% ipython --no-banner

In [1]: import numpy as np

In [2]: import numpy.linalg as la

In [3]: np.set_printoptions(suppress=True, linewidth=200)

In [4]: Z = np.array([[-2, -2, 1, -2, 0, 1, 2, -1, -1, 0],
   ...:     [0, 2, -2, -2, -2, 1, -2, 0, 1, 2],
   ...:     [2, -1, 0, -1, 0, 0, 0, 1, 0, -1],
   ...:     [-1, 0, 2, 2, -2, 1, -2, 0, 2, 0]])

In [5]: rng = np.random.default_rng(404)

In [6]: X = rng.normal(size=(25, 4)) @ Z + np.array([-1, -2, 1, -2, 1, 2, 2, -2, -1, 2])

In [7]: X.round(2) + 0
Out[7]: 
array([[-1.77, -4.48,  4.41, -0.23,  0.45,  2.67,  2.24, -1.94, -0.23,  0.31],
       [-2.37, -2.95,  4.08, -0.12, -1.68,  3.64, -0.08, -2.  ,  1.4 ,  1.65],
       [ 1.18,  4.73, -4.3 , -2.42, -1.77,  1.92, -3.69, -1.04,  1.58,  5.81],
       [-0.93, -2.2 ,  2.84,  1.57,  1.54,  1.23,  1.55, -1.74, -0.33,  0.8 ],
       [-2.93, -1.86,  2.3 , -1.69, -1.4 ,  3.59,  0.36, -2.55,  0.65,  2.91],
       [ 0.89,  0.72,  0.6 ,  0.53, -1.37,  2.12, -2.49, -0.68,  2.01,  2.59],
       [-3.32, -8.57,  6.09, -0.21,  5.9 ,  0.69,  9.19, -3.28, -4.83, -2.29],
       [ 1.52, -5.04,  6.12,  4.85,  2.79,  0.23,  2.03, -0.21,  0.04, -2.8 ],
       [-3.12, -2.47,  1.49, -2.88,  0.49,  2.85,  2.68, -3.01, -1.24,  2.72],
       [-0.64, -9.05,  9.48,  5.62,  4.99,  0.04,  6.05, -1.26, -1.91, -4.99],
       [ 5.43, -4.  , -1.26, -5.92,  3.15,  0.66,  3.63,  0.7 , -2.85, -0.52],
       [ 0.2 , -0.55,  1.11,  0.48,  0.35,  1.53, -0.22, -1.21,  0.5 ,  1.87],
       [-1.06, -0.04, -2.3 , -5.8 ,  0.  ,  2.71,  1.42, -2.34, -1.34,  4.39],
       [-6.04, -2.98,  3.13, -3.08, -1.61,  4.63,  2.04, -4.1 , -0.17,  3.68],
       [-3.19, -1.42, -0.46, -4.21,  1.41,  2.33,  3.48, -3.39, -2.34,  3.65],
       [-5.52,  3.43, -0.47, -0.45, -3.21,  3.82, -2.78, -3.88,  2.14,  6.86],
       [-2.25,  0.28, -3.29, -8.22, -0.92,  3.7 ,  1.55, -3.01, -1.55,  5.75],
       [ 4.36, -1.23, -2.02, -2.41,  4.21, -0.77,  2.88,  0.05, -2.71,  0.44],
       [-0.39, -4.29,  2.01, -4.29,  0.1 ,  3.16,  2.52, -1.55, -0.96,  1.13],
       [-2.64, -3.02,  2.27, -0.98,  2.09,  1.73,  3.63, -2.83, -1.84,  1.52],
       [ 0.17,  2.27, -2.48, -2.65, -0.91,  2.12, -1.56, -1.51,  0.6 ,  4.61],
       [-0.58,  0.45,  1.4 , -2.49, -6.31,  5.58, -5.46, -0.82,  4.68,  4.31],
       [ 0.67, -2.83,  0.99, -2.98,  0.82,  2.12,  1.88, -1.15, -0.9 ,  1.23],
       [-4.89, -3.66,  0.49, -6.37,  1.74,  3.17,  5.81, -4.3 , -3.6 ,  3.41],
       [ 3.54, -0.65, -0.41,  1.53,  4.46, -1.43,  2.06, -0.13, -1.82, -0.05]])

In [8]: # rank 5

In [9]: gram = np.cov(X, rowvar=False)

In [10]: np.round(np.median(X, axis=0), 2)
Out[10]: array([-0.93, -2.2 ,  1.11, -2.41,  0.45,  2.12,  2.03, -1.74, -0.9 ,  1.87])

In [11]: np.argwhere(np.triu(np.abs(np.corrcoef(X.T)) > 0.8, 1))
Out[11]: 
array([[0, 7],
       [1, 2],
       [1, 6],
       [1, 9],
       [4, 5],
       [4, 6],
       [4, 8],
       [6, 8]])

In [12]: round(np.corrcoef(X[:, 5], X[:, 8])[0, 1], 2)
Out[12]: np.float64(0.53)

In [13]: def softmax(z):
    ...:     e = np.exp(z - z.max(axis=-1, keepdims=True))
    ...:     return e / e.sum(axis=-1, keepdims=True)
    ...: 

In [14]: np.round(softmax(X).sum(axis=1), 2)
Out[14]: array([1., 1., 1., 1., 1., 1., 1., 1., 1., 1., 1., 1., 1., 1., 1., 1., 1., 1., 1., 1., 1., 1., 1., 1., 1.])

In [15]: scores = X @ X.T / np.sqrt(10)

In [16]: softmax(scores).round(6).argmax(axis=1)
Out[16]: array([ 6, 13,  2,  9, 13, 21,  6,  9, 23,  9, 10, 13, 16, 13, 23, 15, 16, 10, 23,  6,  2, 21, 23, 23,  9])

In [17]: rk = la.matrix_rank(X)

In [18]: rk
Out[18]: np.int64(5)

In [19]: ns = la.svd(X)[2][rk:].T

In [20]: [int(la.matrix_rank(X[:, :j + 1])) for j in range(10)]
Out[20]: [1, 2, 3, 4, 5, 5, 5, 5, 5, 5]

In [21]: [int(la.matrix_rank(X[:i])) for i in range(1, len(X) + 1)]
Out[21]: [1, 2, 3, 4, 5, 5, 5, 5, 5, 5, 5, 5, 5, 5, 5, 5, 5, 5, 5, 5, 5, 5, 5, 5, 5]

In [22]: ns.shape
Out[22]: (10, 5)

In [23]: [int(la.matrix_rank(np.delete(X, i, axis=0))) for i in range(25)]
Out[23]: [5, 5, 5, 5, 5, 5, 5, 5, 5, 5, 5, 5, 5, 5, 5, 5, 5, 5, 5, 5, 5, 5, 5, 5, 5]

In [24]: la.matrix_rank(X.T @ X), la.matrix_rank(X @ X.T)
Out[24]: (np.int64(5), np.int64(5))

In [25]: A = np.loadtxt("data.csv", delimiter=",")

In [26]: A
Out[26]: 
array([[-2., -1.,  0.,  0.,  0.,  0.],
       [ 3.,  3.,  0.,  0.,  0.,  0.],
       [ 1.,  2.,  0.,  0.,  0.,  0.],
       [ 0.,  0., -2., -1.,  0.,  0.],
       [ 0.,  0.,  3.,  3.,  0.,  0.],
       [ 0.,  0.,  1.,  2.,  0.,  0.],
       [ 0.,  0.,  0.,  0., -2., -1.],
       [ 0.,  0.,  0.,  0.,  3.,  3.],
       [ 0.,  0.,  0.,  0.,  1.,  2.]])

In [27]: A.ravel(order="F")
Out[27]: 
array([-2.,  3.,  1.,  0.,  0.,  0.,  0.,  0.,  0., -1.,  3.,  2.,  0.,  0.,  0.,  0.,  0.,  0.,  0.,  0.,  0., -2.,  3.,  1.,  0.,  0.,  0.,  0.,  0.,  0., -1.,  3.,  2.,  0.,  0.,  0.,  0.,  0.,
        0.,  0.,  0.,  0., -2.,  3.,  1.,  0.,  0.,  0.,  0.,  0.,  0., -1.,  3.,  2.])

In [28]: A.reshape(2, -1)
Out[28]: 
array([[-2., -1.,  0.,  0.,  0.,  0.,  3.,  3.,  0.,  0.,  0.,  0.,  1.,  2.,  0.,  0.,  0.,  0.,  0.,  0., -2., -1.,  0.,  0.,  0.,  0.,  3.],
       [ 3.,  0.,  0.,  0.,  0.,  1.,  2.,  0.,  0.,  0.,  0.,  0.,  0., -2., -1.,  0.,  0.,  0.,  0.,  3.,  3.,  0.,  0.,  0.,  0.,  1.,  2.]])

In [29]: t3 = A.reshape(9, 2, -1)

In [30]: np.einsum("ihd,ihd->ih", t3, t3)
Out[30]: 
array([[ 5.,  0.],
       [18.,  0.],
       [ 5.,  0.],
       [ 4.,  1.],
       [ 9.,  9.],
       [ 1.,  4.],
       [ 0.,  5.],
       [ 0., 18.],
       [ 0.,  5.]])

In [31]: np.einsum("ihd,jhd->hij", t3, t3).shape
Out[31]: (2, 9, 9)

In [32]: t3.shape
Out[32]: (9, 2, 3)
